$ python -q
>>> import numpy as np
>>> from numpy import linalg as LA
>>> np.set_printoptions(precision=2, suppress=True, linewidth=140, sign=" ")
>>> def rd(a):
...     return np.round(a, 2) + 0
... 
>>> rng = np.random.default_rng(515207)
>>> M = rng.normal(size=(32, 6))
>>> M = 3 * M / LA.norm(M, axis=1, keepdims=True)
>>> rd(M)
array([[-0.44, -1.3 , -2.27, -0.61,  1.26,  0.13],
       [-2.08,  1.92,  0.58,  0.08,  0.69, -0.44],
       [-0.7 ,  1.31,  1.98,  0.39, -1.51, -0.63],
       [-1.34, -0.92,  1.35, -1.11,  1.07,  1.47],
       [-2.49, -0.29, -0.41,  0.28, -1.2 ,  1.  ],
       [ 2.6 , -0.7 , -1.19,  0.14, -0.42,  0.35],
       [ 0.73,  1.13, -2.43, -0.29,  0.93,  0.58],
       [ 1.73,  0.94,  0.31, -2.21, -0.25,  0.27],
       [-1.96,  0.44,  0.61, -2.08, -0.27, -0.45],
       [ 2.21,  1.53, -0.19,  0.33,  0.47, -1.19],
       [ 0.69, -2.81, -0.44, -0.18,  0.52, -0.34],
       [ 0.35, -0.41,  1.32,  0.22, -1.95,  1.76],
       [-0.3 ,  1.4 , -1.65,  0.67,  0.52, -1.88],
       [-0.08, -0.66, -1.47,  0.6 , -2.11, -1.26],
       [ 0.17,  2.33, -1.63, -0.69, -0.54,  0.3 ],
       [-2.02, -1.47, -1.17, -0.55, -0.05,  1.05],
       [ 0.29, -0.52, -0.18, -2.01,  0.64, -2.04],
       [-1.01, -2.47,  0.14,  0.9 ,  0.68, -0.77],
       [ 1.54, -1.69,  1.44,  0.46,  0.33, -1.17],
       [ 1.81,  1.25, -1.39, -0.1 , -1.41,  0.51],
       [ 0.52,  1.58, -0.33,  1.87,  0.37,  1.58],
       [-0.3 ,  1.88, -0.81, -1.66, -0.32, -1.35],
       [-1.69,  0.55,  0.97,  0.12, -0.78, -2.06],
       [ 1.62,  2.43,  0.01, -0.65,  0.12, -0.26],
       [-0.76,  1.25, -0.47,  1.97,  0.35,  1.61],
       [ 2.01, -0.8 , -0.69,  1.07,  0.83,  1.41],
       [-0.09, -2.19, -0.83,  0.82,  0.  ,  1.68],
       [ 2.19,  0.69,  1.35, -0.39,  1.09,  0.74],
       [ 1.31,  0.35,  1.15,  1.68,  1.73,  0.14],
       [ 0.49,  1.5 , -1.01, -1.23, -1.58,  1.22],
       [ 1.78,  1.17, -0.1 ,  0.94, -0.49, -1.83],
       [-0.27, -1.01, -1.51, -1.62,  1.49, -0.89]])
>>> Ac = M - M.mean(axis=0)
>>> vecs = LA.svd(Ac)[2][:4]
>>> B = Ac - Ac @ vecs.T @ vecs
>>> rd(np.diag(vecs.T @ vecs))
array([ 0.94,  0.92,  0.87,  0.38,  0.13,  0.76])
>>> rd((Ac @ vecs.T).std(axis=0))
array([ 1.51,  1.39,  1.21,  1.15])
>>> rd(np.cov(Ac @ vecs.T, rowvar=False))
array([[ 2.36,  0.  ,  0.  ,  0.  ],
       [ 0.  ,  1.99,  0.  ,  0.  ],
       [ 0.  ,  0.  ,  1.52,  0.  ],
       [ 0.  ,  0.  ,  0.  ,  1.37]])
>>> rd(B.std(axis=0))
array([ 0.24,  0.26,  0.35,  0.77,  0.87,  0.48])
>>> rd(LA.norm(B) / LA.norm(Ac))
np.float64(0.45)
